% ipython --no-banner

In [1]: import numpy as np

In [2]: from numpy import linalg as LA

In [3]: np.set_printoptions(precision=2, suppress=True, linewidth=120)

In [4]: M = np.load("mat.npy")

In [5]: M
Out[5]: 
array([[2., 1., 0., 0., 0., 0.],
       [0., 2., 1., 0., 0., 0.],
       [0., 0., 2., 1., 0., 0.],
       [0., 0., 0., 2., 1., 0.],
       [0., 0., 0., 0., 2., 1.],
       [0., 0., 0., 0., 0., 2.]])

In [6]: # triangular: eigenvalues sit on the diagonal

In [7]: x0 = np.array([-4, 4, -1, 3, -3, 4])

In [8]: h = np.maximum(M @ x0, 0)

In [9]: np.maximum(M @ x0, 0) - np.maximum(-M @ x0, 0)
Out[9]: array([-4.,  7.,  1.,  3., -2.,  8.])

In [10]: np.tanh(M @ x0)
Out[10]: array([-1.  ,  1.  ,  0.76,  1.  , -0.96,  1.  ])

In [11]: M * (h > 1e-9)[:, None]
Out[11]: 
array([[0., 0., 0., 0., 0., 0.],
       [0., 2., 1., 0., 0., 0.],
       [0., 0., 2., 1., 0., 0.],
       [0., 0., 0., 2., 1., 0.],
       [0., 0., 0., 0., 0., 0.],
       [0., 0., 0., 0., 0., 2.]])

In [12]: np.maximum(M @ (3 * x0), 0)
Out[12]: array([ 0., 21.,  3.,  9.,  0., 24.])

In [13]: np.flatnonzero(h > 1e-9)
Out[13]: array([1, 2, 3, 5])

In [14]: LA.matrix_power(M, 2)
Out[14]: 
array([[4., 4., 1., 0., 0., 0.],
       [0., 4., 4., 1., 0., 0.],
       [0., 0., 4., 4., 1., 0.],
       [0., 0., 0., 4., 4., 1.],
       [0., 0., 0., 0., 4., 4.],
       [0., 0., 0., 0., 0., 4.]])

In [15]: np.sort(np.abs(LA.eigvals(M)))
Out[15]: array([2., 2., 2., 2., 2., 2.])

In [16]: assert M == M.T
Traceback (most recent call last):
  Cell In[16], line 1
    assert M == M.T
ValueError: The truth value of an array with more than one element is ambiguous. Use a.any() or a.all()


In [17]: def softmax(z):
    ...:     e = np.exp(z - z.max(axis=-1, keepdims=True))
    ...:     return e / e.sum(axis=-1, keepdims=True)
    ...: 

In [18]: np.round(softmax(10 * M[3]), 2) + 0
Out[18]: array([0., 0., 0., 1., 0., 0.])

In [19]: att = M @ M.T / np.sqrt(6)

In [20]: softmax(att)
Out[20]: 
array([[0.55, 0.16, 0.07, 0.07, 0.07, 0.07],
       [0.15, 0.51, 0.15, 0.07, 0.07, 0.07],
       [0.07, 0.15, 0.51, 0.15, 0.07, 0.07],
       [0.07, 0.07, 0.15, 0.51, 0.15, 0.07],
       [0.07, 0.07, 0.07, 0.15, 0.51, 0.15],
       [0.09, 0.09, 0.09, 0.09, 0.2 , 0.45]])

In [21]: X = np.loadtxt("layer11.csv", delimiter=",")

In [22]: X
Out[22]: 
array([[  1.,  -4.,  16., -64.],
       [  1.,  -3.,   9., -27.],
       [  1.,  -2.,   4.,  -8.],
       [  1.,  -1.,   1.,  -1.],
       [  1.,   0.,   0.,   0.],
       [  1.,   1.,   1.,   1.],
       [  1.,   2.,   4.,   8.],
       [  1.,   3.,   9.,  27.],
       [  1.,   4.,  16.,  64.],
       [  1.,   5.,  25., 125.]])

In [23]: x0 = np.array([-2, -2, 4, 0])

In [24]: target = X @ x0

In [25]: np.round(LA.solve(X.T @ X, X.T @ target), 2) + 0
Out[25]: array([-2., -2.,  4.,  0.])

In [26]: np.round(LA.pinv(X) @ X, 2) + 0
Out[26]: 
array([[1., 0., 0., 0.],
       [0., 1., 0., 0.],
       [0., 0., 1., 0.],
       [0., 0., 0., 1.]])

In [27]: target
Out[27]: array([70., 40., 18.,  4., -2.,  0., 10., 28., 54., 88.])

In [28]: rng = np.random.default_rng(44)

In [29]: target = target + 0.3 * rng.normal(size=10)

In [30]: target
Out[30]: array([70.43, 40.03, 18.1 ,  4.34, -1.75,  0.17,  9.89, 27.69, 54.11, 87.85])

In [31]: beta, *_ = LA.lstsq(X, target)

In [32]: print(np.round(LA.norm(target - X @ beta), 2))
0.52

In [33]: print(np.round(X.T @ (target - X @ beta), 2) + 0)
[0. 0. 0. 0.]

In [34]: W0 = np.loadtxt("sample0.csv", delimiter=",")

In [35]: W0
Out[35]: 
array([[ 1.04, -1.3 , -1.56, -1.56],
       [ 0.88, -1.1 , -1.32, -1.32],
       [ 0.48, -0.6 , -0.72, -0.72],
       [ 0.72, -0.9 , -1.08, -1.08],
       [ 1.92, -2.4 , -2.88, -2.88]])

In [36]: U, sigma, Vh = LA.svd(W0)

In [37]: evecs = Vh[:(sigma > 1e-8).sum()]

In [38]: x0 = W0[0] + 5 * W0[2] + rng.integers(2) * np.eye(4)[3]

In [39]: x0
Out[39]: array([ 3.44, -4.3 , -5.16, -5.16])

In [40]: np.round(LA.norm(x0 - evecs.T @ evecs @ x0), 2)
Out[40]: np.float64(0.0)

In [41]: LA.matrix_rank(np.vstack([W0, x0]))
Out[41]: np.int64(1)

In [42]: print(softmax(W0[4] + -3))
[0.97 0.01 0.01 0.01]

In [43]: softmax(W0).sum(axis=1)
Out[43]: array([1., 1., 1., 1., 1.])

In [44]: softmax(W0[4])
Out[44]: array([0.97, 0.01, 0.01, 0.01])

In [45]: att = W0 @ W0.T / np.sqrt(4)

In [46]: softmax(att)[4] @ W0
Out[46]: array([ 1.92, -2.4 , -2.87, -2.87])

In [47]: softmax(att).round(6).argmax(axis=1)
Out[47]: array([4, 4, 4, 4, 4])

In [48]: np.unique(W0.round(6), axis=0).shape
Out[48]: (5, 4)

In [49]: W0 @ LA.pinv(W0) @ W0
Out[49]: 
array([[ 1.04, -1.3 , -1.56, -1.56],
       [ 0.88, -1.1 , -1.32, -1.32],
       [ 0.48, -0.6 , -0.72, -0.72],
       [ 0.72, -0.9 , -1.08, -1.08],
       [ 1.92, -2.4 , -2.88, -2.88]])

In [50]: np.allclose(W0[:-1].T @ LA.lstsq(W0[:-1].T, W0[-1])[0], W0[-1])
Out[50]: True

In [51]: print(round(LA.norm(W0), 2))
6.67

In [52]: W0.sum(axis=1)
Out[52]: array([-3.38, -2.86, -1.56, -2.34, -6.24])

In [53]: W0.shape
Out[53]: (5, 4)

In [54]: W0[5]
Traceback (most recent call last):
  Cell In[54], line 1
    W0[5]
IndexError: index 5 is out of bounds for axis 0 with size 5


In [55]: np.diff(W0, axis=0)
Out[55]: 
array([[-0.16,  0.2 ,  0.24,  0.24],
       [-0.4 ,  0.5 ,  0.6 ,  0.6 ],
       [ 0.24, -0.3 , -0.36, -0.36],
       [ 1.2 , -1.5 , -1.8 , -1.8 ]])

In [56]: np.round(LA.svd(W0, compute_uv=False), 2) + 0
Out[56]: array([6.67, 0.  , 0.  , 0.  ])

In [57]: x0 = np.array([-2, 3, -3, 2])

In [58]: np.einsum("ij,j->i", W0, x0)
Out[58]: array([-4.42, -3.74, -2.04, -3.06, -8.16])

In [59]: x0 @ W0
Traceback (most recent call last):
  Cell In[59], line 1
    x0 @ W0
ValueError: matmul: Input operand 1 has a mismatch in its core dimension 0, with gufunc signature (n?,k),(k,m?)->(n?,m?) (size 5 is different from 4)


In [60]: theta = np.sort(rng.uniform(-2, 2, 26))

In [61]: feats = np.c_[theta, theta ** 2, theta ** 3] @ np.array([[0, 2, 0, -3, 3, -2], [-3, -5, 4, 0, -2, 5], [3, 4, 5, 1, -1, -1]])

In [62]: feats
Out[62]: 
array([[-32.39, -50.72, -20.73,  -1.34,  -6.05,  29.42],
       [-21.68, -34.93, -11.6 ,   0.45,  -5.9 ,  21.43],
       [-14.47, -24.12,  -6.13,   1.42,  -5.41,  15.65],
       [-11.14, -19.03,  -3.89,   1.75,  -5.01,  12.79],
       [ -9.73, -16.87,  -3.02,   1.86,  -4.79,  11.54],
       [ -9.23, -16.09,  -2.72,   1.89,  -4.7 ,  11.08],
       [ -8.6 , -15.1 ,  -2.35,   1.93,  -4.59,  10.49],
       [ -4.53,  -8.63,  -0.37,   1.97,  -3.56,   6.49],
       [ -3.99,  -7.74,  -0.17,   1.93,  -3.37,   5.91],
       [ -3.98,  -7.71,  -0.17,   1.93,  -3.37,   5.89],
       [ -3.4 ,  -6.76,   0.02,   1.88,  -3.15,   5.25],
       [ -0.51,  -1.51,   0.28,   1.02,  -1.27,   1.38],
       [ -0.12,  -0.57,   0.11,   0.55,  -0.62,   0.55],
       [ -0.02,   0.15,   0.04,  -0.29,   0.27,  -0.15],
       [ -0.08,   0.22,   0.17,  -0.55,   0.48,  -0.21],
       [ -0.43,   0.36,   4.13,  -1.81,   0.73,   0.83],
       [ -0.31,   0.57,   6.18,  -1.95,   0.46,   1.35],
       [  0.24,   1.31,  10.69,  -1.99,  -0.3 ,   2.36],
       [  0.32,   1.41,  11.19,  -1.98,  -0.39,   2.46],
       [  0.8 ,   2.04,  14.08,  -1.89,  -0.94,   3.01],
       [  2.19,   3.77,  20.82,  -1.51,  -2.31,   4.14],
       [  4.65,   6.83,  30.87,  -0.69,  -4.45,   5.52],
       [  6.18,   8.74,  36.52,  -0.15,  -5.68,   6.18],
       [  7.04,   9.81,  39.56,   0.16,  -6.35,   6.51],
       [  9.93,  13.41,  49.34,   1.23,  -8.51,   7.44],
       [ 10.49,  14.12,  51.17,   1.44,  -8.92,   7.6 ]])

In [63]: basis = feats[[20, 10]].astype(float)

In [64]: for _ in range(7):
    ...:     idx = LA.norm(feats[:, None] - basis, axis=-1).argmin(axis=1)
    ...:     basis = np.array([feats[idx == j].mean(axis=0) for j in range(2)])
    ...: 

In [65]: print(idx)
[1 1 1 1 1 1 1 1 1 1 1 1 1 1 1 1 1 0 0 0 0 0 0 0 0 0]

In [66]: print(basis[1] - basis[0])
[-11.98 -19.09 -31.73   1.34   1.27   3.19]

In [67]: np.abs(basis[1] - basis[0]).argmax()
Out[67]: np.int64(2)
